% ipython --no-banner

In [1]: import numpy as np

In [2]: np.set_printoptions(suppress=True, linewidth=200)

In [3]: tidy = lambda a: np.round(a, 3) + 0

In [4]: O, _ = np.linalg.qr(np.array([[-0.5, 0.8, 1.3, 1.6],
   ...:     [-0.6, -0.2, 1.0, 0.5],
   ...:     [0.2, -0.4, 0.5, -1.2],
   ...:     [0.3, -1.0, 0.0, -1.7]]))

In [5]: vecs, _ = np.linalg.qr(np.array([[-0.5, 0.0, 0.2], [-1.6, -0.2, -2.1], [-0.4, 0.1, 1.6]]))

In [6]: sig = 10 * 0.9 ** np.arange(3)

In [7]: mat = O[:, :3] * sig @ vecs[:3]

In [8]: print(tidy(mat))
[[ 0.21  -7.208  3.905]
 [ 7.221  0.888  5.684]
 [ 2.354 -4.018 -4.678]
 [ 4.904  1.239 -4.998]]

In [9]: out = np.c_[mat[:, :1] @ np.array([[-1]]), np.array([-1, -5, 3, 3])]

In [10]: print(tidy(out))
[[-0.21  -1.   ]
 [-7.221 -5.   ]
 [-2.354  3.   ]
 [-4.904  3.   ]]

In [11]: print(np.linalg.matrix_rank(out))
2

In [12]: print(tidy(np.linalg.norm(out - mat @ np.linalg.lstsq(mat, out)[0], axis=0)))
[0.    0.826]

In [13]: print(tidy(np.linalg.norm(np.linalg.qr(mat)[0].T @ out, axis=0) ** 2 / ((out ** 2).sum(axis=0) + 1e-12)))
[1.    0.985]

In [14]: F = np.load("m.npy")

In [15]: print(F)
[[ 1  0 -1 -2]
 [-2 -1 -1  1]
 [ 2 -2  0  0]
 [ 2 -2  0 -1]
 [-1  2  1 -1]
 [ 0 -2  0  1]
 [ 1 -1  0 -2]
 [ 2  0  1 -2]
 [ 0  1 -1 -1]
 [ 1 -1  0 -1]
 [ 7  3  2 -5]]

In [16]: vec = np.array([-3, 1, 1, -2])

In [17]: rhs = F @ vec

In [18]: print(tidy(np.linalg.solve(F.T @ F, F.T @ rhs)))
[-3.  1.  1. -2.]

In [19]: print(rhs)
[ 0  2 -8 -6  8 -4  0 -1  2 -2 -6]

In [20]: print(tidy(np.linalg.lstsq(F, rhs)[0]))
[-3.  1.  1. -2.]

In [21]: print(tidy(np.linalg.pinv(F) @ F))
[[1. 0. 0. 0.]
 [0. 1. 0. 0.]
 [0. 0. 1. 0.]
 [0. 0. 0. 1.]]

In [22]: rng = np.random.default_rng(5481)

In [23]: rhs = rhs + 0.3 * rng.normal(size=11)

In [24]: print(tidy(rhs))
[-0.086  2.278 -7.952 -5.907  7.38  -4.187 -0.252 -1.382  2.176 -2.059 -5.919]

In [25]: c, *_ = np.linalg.lstsq(F, rhs)

In [26]: print(tidy(np.linalg.norm(rhs - F @ c)))
0.435

In [27]: print(tidy(c))
[-2.809  1.102  0.681 -1.799]

In [28]: print([round(float(np.linalg.norm(np.linalg.solve(F.T @ F + lam * np.eye(4), F.T @ rhs))), 2) for lam in (0, 1, 10, 100)])
[3.58, 3.13, 1.95, 0.61]

In [29]: print(c.round())
[-3.  1.  1. -2.]

In [30]: idx = F[:, 3] > np.median(F[:, 3])

In [31]: r0 = F[idx].mean(axis=0) - F[~idx].mean(axis=0)

In [32]: print(((F - F.mean(axis=0)) @ r0 > 0).astype(int))
[0 1 1 1 0 1 0 0 1 1 0]

In [33]: print(tidy(r0))
[-1.625 -1.917 -0.583  2.542]

In [34]: print(idx.astype(int))
[0 1 1 0 0 1 0 0 0 0 0]

In [35]: M = np.load("test4.npy")

In [36]: print(M)
[[ 1 -1 -1  1  1 -1 -1  1]
 [ 1 -1  1 -1  1 -1  1 -1]
 [ 1  1 -1 -1 -1 -1  1  1]]

In [37]: vec = np.array([3, -4, -3, -2, 3, -4, 4, -3])

In [38]: print((M * vec).sum(axis=1))
[ 8 20  6]

In [39]: print(M @ vec)
[ 8 20  6]

In [40]: print(np.linalg.norm(M @ vec) <= np.linalg.norm(M, 2) * np.linalg.norm(vec) + 1e-9)
True

In [41]: print(np.sign((M @ vec).round(6)))
[1 1 1]

In [42]: print(np.einsum("ij,j->i", M, vec))
[ 8 20  6]

In [43]: print(M @ np.ones(8))
[0. 0. 0.]

In [44]: r0, r1 = M[2], M[1]

In [45]: print(r0 @ r1)
0

In [46]: print(r0 @ r0)
8

In [47]: pr = (r0 @ r1) / (r0 @ r0) * r0

In [48]: print(np.linalg.matrix_rank(np.outer(r0, r1)))
1

In [49]: print(np.outer(r0, r1))
[[ 1 -1  1 -1  1 -1  1 -1]
 [ 1 -1  1 -1  1 -1  1 -1]
 [-1  1 -1  1 -1  1 -1  1]
 [-1  1 -1  1 -1  1 -1  1]
 [-1  1 -1  1 -1  1 -1  1]
 [-1  1 -1  1 -1  1 -1  1]
 [ 1 -1  1 -1  1 -1  1 -1]
 [ 1 -1  1 -1  1 -1  1 -1]]

In [50]: print((r1 - pr) @ r0)
0.0

In [51]: r0 = np.array([2, -2])

In [52]: print(np.polyval(r0, M[2]))
[ 0  0 -4 -4 -4 -4  0  0]

In [53]: print(np.array([np.convolve(row, r0, "same") for row in M]))
[[ 2 -4  0  4  0 -4  0  4]
 [ 2 -4  4 -4  4 -4  4 -4]
 [ 2  0 -4  0  0  0  4  0]]

In [54]: print(np.convolve(M[2], r0))
[ 2  0 -4  0  0  0  4  0 -2]

In [55]: print(np.correlate(M[2], M[0], "full"))
[ 1  0 -3  0  3  0 -1  0 -1  0  3  0 -3  0  1]
